In [1]: import numpy as np

In [2]: from numpy import linalg as LA

In [3]: np.set_printoptions(suppress=True, linewidth=160)

In [4]: rng = np.random.default_rng(31)

In [5]: A = (rng.random((4, 4)) < 0.3) + np.eye(4)

In [6]: A /= A.sum(axis=1, keepdims=True)

In [7]: A.round(1)
Out[7]: 
array([[0.5, 0.5, 0. , 0. ],
       [0. , 0.5, 0.2, 0.2],
       [0. , 0. , 1. , 0. ],
       [0. , 0.3, 0. , 0.7]])

In [8]: q, R = LA.qr(A)

In [9]: print(np.allclose(R.T @ R, A.T @ A))
True

In [10]: print(np.trace(q @ q.T))
4.0

In [11]: def softmax(z):
    ...:     e = np.exp(z - z.max(axis=-1, keepdims=True))
    ...:     return e / e.sum(axis=-1, keepdims=True)
    ...: 

In [12]: np.round(softmax(10 * A[2]), 1) + 0
Out[12]: array([0., 0., 1., 0.])

In [13]: np.round(softmax(A).sum(axis=1), 1)
Out[13]: array([1., 1., 1., 1.])

In [14]: S = A @ A.T / np.sqrt(4)

In [15]: np.round(softmax(S)[2] @ A, 1)
Out[15]: array([0.1, 0.3, 0.4, 0.2])

In [16]: evals, vecs = LA.eig(A)

In [17]: print(np.round(np.sort(LA.eigvals(A @ A)), 1))
[0.1 0.2 0.8 1. ]

In [18]: print(evals.round(1))
[0.5 0.3 0.9 1. ]

In [19]: np.round(np.kron(np.eye(2, dtype=int), A), 1)
Out[19]: 
array([[0.5, 0.5, 0. , 0. , 0. , 0. , 0. , 0. ],
       [0. , 0.5, 0.2, 0.2, 0. , 0. , 0. , 0. ],
       [0. , 0. , 1. , 0. , 0. , 0. , 0. , 0. ],
       [0. , 0.3, 0. , 0.7, 0. , 0. , 0. , 0. ],
       [0. , 0. , 0. , 0. , 0.5, 0.5, 0. , 0. ],
       [0. , 0. , 0. , 0. , 0. , 0.5, 0.2, 0.2],
       [0. , 0. , 0. , 0. , 0. , 0. , 1. , 0. ],
       [0. , 0. , 0. , 0. , 0. , 0.3, 0. , 0.7]])

In [20]: round(np.einsum("ii->", A), 1)
Out[20]: np.float64(2.7)

In [21]: print(round(float(LA.eigvals(A).sum().real), 1))
2.7

In [22]: np.round(LA.det(2 * A), 1), round(LA.det(A), 1)
Out[22]: (np.float64(2.0), np.float64(0.1))

In [23]: m1 = np.array([[1, -1, 1], [1, 0, 0], [1, 1, 1]])

In [24]: print(m1)
[[ 1 -1  1]
 [ 1  0  0]
 [ 1  1  1]]

In [25]: z = rng.permutation(4)

In [26]: print(z)
[2 1 0 3]

In [27]: out = A[z][:, z]

In [28]: np.round(np.sort(np.abs(LA.eigvals(out))), 1)
Out[28]: array([0.3, 0.5, 0.9, 1. ])

In [29]: round(float(np.trace(out)), 1)
Out[29]: 2.7

In [30]: out.round(1)
Out[30]: 
array([[1. , 0. , 0. , 0. ],
       [0.2, 0.5, 0. , 0.2],
       [0. , 0.5, 0.5, 0. ],
       [0. , 0.3, 0. , 0.7]])

In [31]: evals, vecs = LA.eig(out)

In [32]: np.round(np.sort(LA.eigvals(out @ out)), 1)
Out[32]: array([0.1, 0.2, 0.8, 1. ])

In [33]: round(float(np.prod(evals)), 1)
Out[33]: 0.1

In [34]: np.round(np.sort(LA.eigvals(LA.inv(out))), 1)
Out[34]: array([1. , 1.1, 2. , 3.5])

In [35]: print(evals.round(1))
[0.5 0.3 0.9 1. ]

In [36]: out @ vecs[:, 0] - evals[0] * vecs[:, 0]
Out[36]: array([0., 0., 0., 0.])

In [37]: np.round(np.sort(LA.eigvals(out.T)), 1)
Out[37]: array([0.3, 0.5, 0.9, 1. ])

In [38]: x0 = np.array([2, 0, 3])

In [39]: target = m1 @ x0

In [40]: target
Out[40]: array([5, 2, 5])

In [41]: np.round(LA.solve(m1, 3 * target), 1)
Out[41]: array([6., 0., 9.])

In [42]: X = np.load("out11.npy")

In [43]: X
Out[43]: 
array([[-1,  5, -1,  5, -1,  5],
       [-4, -9, -4, -9, -4, -9],
       [ 3, -1,  3, -1,  3, -1],
       [-1,  5, -1,  5, -1,  5],
       [-4, -9, -4, -9, -4, -9],
       [ 3, -1,  3, -1,  3, -1]])

In [44]: # column 2 repeats column 0

In [45]: print(np.round(softmax(X[5] + -1), 1) + 0)
[0.3 0.  0.3 0.  0.3 0. ]

In [46]: np.round(softmax(X[5]), 1) + 0
Out[46]: array([0.3, 0. , 0.3, 0. , 0.3, 0. ])

In [47]: np.round(softmax(X).sum(axis=1), 1)
Out[47]: array([1., 1., 1., 1., 1., 1.])

In [48]: S = X @ X.T / np.sqrt(6)

In [49]: np.round(softmax(S), 1) + 0
Out[49]: 
array([[0.5, 0. , 0. , 0.5, 0. , 0. ],
       [0. , 0.5, 0. , 0. , 0.5, 0. ],
       [0. , 0. , 0.5, 0. , 0. , 0.5],
       [0.5, 0. , 0. , 0.5, 0. , 0. ],
       [0. , 0.5, 0. , 0. , 0.5, 0. ],
       [0. , 0. , 0.5, 0. , 0. , 0.5]])

In [50]: softmax(S).round(6).argmax(axis=1)
Out[50]: array([0, 1, 2, 0, 1, 2])

In [51]: np.allclose(X, X.T)
Out[51]: False

In [52]: LA.matrix_power(X, 2)
Out[52]: 
array([[ -8, -20,  -8, -20,  -8, -20],
       [ 26,  65,  26,  65,  26,  65],
       [ -4, -10,  -4, -10,  -4, -10],
       [ -8, -20,  -8, -20,  -8, -20],
       [ 26,  65,  26,  65,  26,  65],
       [ -4, -10,  -4, -10,  -4, -10]])

In [53]: print(X @ X)
[[ -8 -20  -8 -20  -8 -20]
 [ 26  65  26  65  26  65]
 [ -4 -10  -4 -10  -4 -10]
 [ -8 -20  -8 -20  -8 -20]
 [ 26  65  26  65  26  65]
 [ -4 -10  -4 -10  -4 -10]]

In [54]: print((X - X.T) / 2)
[[ 0.   4.5 -2.   3.   1.5  1. ]
 [-4.5  0.  -1.5 -7.   2.5 -4. ]
 [ 2.   1.5  0.   0.   3.5 -2. ]
 [-3.   7.   0.   0.   4.   3. ]
 [-1.5 -2.5 -3.5 -4.   0.  -6. ]
 [-1.   4.   2.  -3.   6.   0. ]]

In [55]: round(float(np.abs(LA.eigvals(X)).max()), 1)
Out[55]: 7.0
